$ python3 -q
>>> import numpy as np
>>> import numpy.linalg as la
>>> np.set_printoptions(precision=1, suppress=True, linewidth=140)
>>> feats = np.loadtxt("layer3.csv", delimiter=",")
>>> print(feats)
[[  7.   8.  32.   7.   2.]
 [  5.   8.  32.   2.   9.]
 [ -3.  -9. -36.  -8.  -3.]
 [ -4.   6.  24.   3.   2.]
 [ -4.   2.   8.   6.   4.]]
>>> print(np.round(la.norm(feats, 2) / la.norm(feats), 1))
1.0
>>> print([round(float(x), 1) for x in la.svd(feats, compute_uv=False)[:3]])
[66.8, 9.4, 6.9]
>>> print(round(float(np.trace(la.pinv(feats) @ feats)), 1))
4.0
>>> print(np.unique(feats.round(6), axis=0).shape)
(5, 5)
>>> print(np.allclose(feats[:-1].T @ la.lstsq(feats[:-1].T, feats[-1])[0], feats[-1]))
True
>>> B = feats / la.norm(feats, axis=1, keepdims=True)
>>> G = B @ B.T
>>> print(la.norm(B, axis=1))
[1. 1. 1. 1. 1.]
>>> print(round(np.degrees(np.arccos(np.clip(G[1, 2], -1, 1))), 1))
165.9
>>> Uu, sig, Vt = la.svd(feats)
>>> print(sig.round(1) + 0)
[66.8  9.4  6.9  5.1  0. ]
>>> print(np.argmax(sig[:-1] / (sig[1:] + 1e-6)) + 1)
4
>>> B = Uu[:, :4] @ np.diag(sig[:4]) @ Vt[:4]
>>> print(la.matrix_rank(feats, rtol=0.05))
4
>>> print(round(float(la.norm(feats - B, 2)), 1), np.round(sig[4], 1))
0.0 0.0
>>> m1 = np.loadtxt("arr.csv", delimiter=",")
>>> print(m1)
[[ 0.  2.  0.  0.]
 [ 0. 19.  0.  0.]
 [24.  0. 21. 12.]
 [ 0.  0.  0.  0.]
 [10.  0.  0.  0.]
 [75.  0. 46. 33.]
 [22.  0. 44. 28.]
 [ 0. 15. 15.  4.]
 [18.  4.  0.  0.]
 [52.  0. 36. 24.]
 [23.  0.  2.  0.]
 [ 0. 13. 23. 11.]
 [ 0.  0.  0.  0.]
 [ 0.  0. 14.  4.]
 [30.  0.  0.  0.]
 [ 0. 43.  0.  0.]
 [15.  0.  0.  0.]
 [15.  7. 41. 25.]
 [ 0.  4.  0.  0.]
 [ 0.  1.  0.  0.]
 [ 0. 61.  0.  0.]
 [ 0. 37.  0.  0.]
 [10.  2. 34. 20.]
 [ 0.  0.  0.  0.]
 [25.  0. 63. 41.]]
>>> x = np.array([6, 3, 6, 6])
>>> rhs = m1 @ x
>>> print(rhs)
[  6.  57. 342.   0.  60. 924. 564. 159. 120. 672. 150. 243.   0. 108. 180. 129.  90. 507.  12.   3. 183. 111. 390.   0. 774.]
>>> print(la.lstsq(m1, rhs)[0])
[6. 3. 6. 6.]
>>> rng = np.random.default_rng(2)
>>> rhs = rhs + 0.1 * rng.normal(size=25)
>>> print(rhs.round(1) + 0)
[  6.   56.9 342.   -0.2  60.2 924.1 564.  159.1 120.  671.9 150.1 243.    0.  107.9 180.  129.   90.1 506.9  12.    2.9 183.1 111.  390.
   0.  773.9]
>>> beta, *_ = la.lstsq(m1, rhs)
>>> print(beta.round())
[6. 3. 6. 6.]
>>> print([round(float(la.norm(la.solve(m1.T @ m1 + lam * np.eye(4), m1.T @ rhs))), 2) for lam in (0, 1, 10, 100)])
[10.82, 10.81, 10.76, 10.63]
>>> B = m1 + rng.integers(-2, 3, (25, 3)) @ rng.integers(-2, 3, (3, 4))
>>> print(B)
[[ 0.  3.  0. -6.]
 [-2. 18.  0.  0.]
 [29. -6. 15. 12.]
 [-4.  9.  8.  2.]
 [ 6.  4.  4. -2.]
 [72. -4. 44. 31.]
 [20.  2. 46. 27.]
 [ 0. 15. 15.  4.]
 [19.  2. -2. -2.]
 [56. -6. 30. 21.]
 [19.  4.  6. -2.]
 [ 1.  5. 17. 11.]
 [ 4.  2.  0.  0.]
 [ 1.  1. 14.  1.]
 [35.  0. -2. -2.]
 [ 5. 45.  0.  3.]
 [19. -4. -4.  2.]
 [16.  5. 39. 23.]
 [-3. 11.  6.  0.]
 [ 4. -2. -4. -4.]
 [-5. 62.  2. -4.]
 [ 2. 32. -4.  2.]
 [13.  1. 32. 18.]
 [-2. 10.  8.  2.]
 [27. -5. 59. 43.]]
>>> print(la.matrix_rank(B - m1, tol=1e-8))
3
>>> print(B - m1)
[[ 0.  1.  0. -6.]
 [-2. -1.  0.  0.]
 [ 5. -6. -6.  0.]
 [-4.  9.  8.  2.]
 [-4.  4.  4. -2.]
 [-3. -4. -2. -2.]
 [-2.  2.  2. -1.]
 [ 0.  0.  0.  0.]
 [ 1. -2. -2. -2.]
 [ 4. -6. -6. -3.]
 [-4.  4.  4. -2.]
 [ 1. -8. -6.  0.]
 [ 4.  2.  0.  0.]
 [ 1.  1.  0. -3.]
 [ 5.  0. -2. -2.]
 [ 5.  2.  0.  3.]
 [ 4. -4. -4.  2.]
 [ 1. -2. -2. -2.]
 [-3.  7.  6.  0.]
 [ 4. -3. -4. -4.]
 [-5.  1.  2. -4.]
 [ 2. -5. -4.  2.]
 [ 3. -1. -2. -2.]
 [-2. 10.  8.  2.]
 [ 2. -5. -4.  2.]]
>>> print(np.round(la.svd(B - m1, compute_uv=False), 1) + 0)
[32.  13.2 11.   0. ]
>>> G = np.cov(m1, rowvar=False)
>>> print(G.shape)
(4, 4)
>>> print(round(float(np.corrcoef(m1[:, 1], m1[:, 3])[0, 1]), 1))
-0.3
>>> print(np.argsort(-m1.std(axis=0).round(6), kind="stable"))
[2 0 1 3]
>>> print(np.median(m1, axis=0))
[0. 0. 0. 0.]
>>> print(la.eigvalsh(G)[::-1])
[751.6 225.7 153.2   1.6]
>>> print(np.polyfit(m1[:, 1], m1[:, 3], 1))
[-0.2  9.8]
>>> x = np.array([1, -3, -3, -3])
>>> print(m1 @ (2 * x))
[ -12. -114. -150.    0.   20. -324. -388. -204.   12. -256.   34. -282.    0. -108.   60. -258.   30. -408.  -24.   -6. -366. -222. -316.
    0. -574.]
>>> print((m1 * x).sum(axis=1))
[  -6.  -57.  -75.    0.   10. -162. -194. -102.    6. -128.   17. -141.    0.  -54.   30. -129.   15. -204.  -12.   -3. -183. -111. -158.
    0. -287.]
>>> print(m1 * x)
[[   0.   -6.   -0.   -0.]
 [   0.  -57.   -0.   -0.]
 [  24.   -0.  -63.  -36.]
 [   0.   -0.   -0.   -0.]
 [  10.   -0.   -0.   -0.]
 [  75.   -0. -138.  -99.]
 [  22.   -0. -132.  -84.]
 [   0.  -45.  -45.  -12.]
 [  18.  -12.   -0.   -0.]
 [  52.   -0. -108.  -72.]
 [  23.   -0.   -6.   -0.]
 [   0.  -39.  -69.  -33.]
 [   0.   -0.   -0.   -0.]
 [   0.   -0.  -42.  -12.]
 [  30.   -0.   -0.   -0.]
 [   0. -129.   -0.   -0.]
 [  15.   -0.   -0.   -0.]
 [  15.  -21. -123.  -75.]
 [   0.  -12.   -0.   -0.]
 [   0.   -3.   -0.   -0.]
 [   0. -183.   -0.   -0.]
 [   0. -111.   -0.   -0.]
 [  10.   -6. -102.  -60.]
 [   0.   -0.   -0.   -0.]
 [  25.   -0. -189. -123.]]
>>> print(np.sign((m1 @ x).round(6)))
[-1. -1. -1.  0.  1. -1. -1. -1.  1. -1.  1. -1.  0. -1.  1. -1.  1. -1. -1. -1. -1. -1. -1.  0. -1.]
>>> print(m1 @ x)
[  -6.  -57.  -75.    0.   10. -162. -194. -102.    6. -128.   17. -141.    0.  -54.   30. -129.   15. -204.  -12.   -3. -183. -111. -158.
    0. -287.]
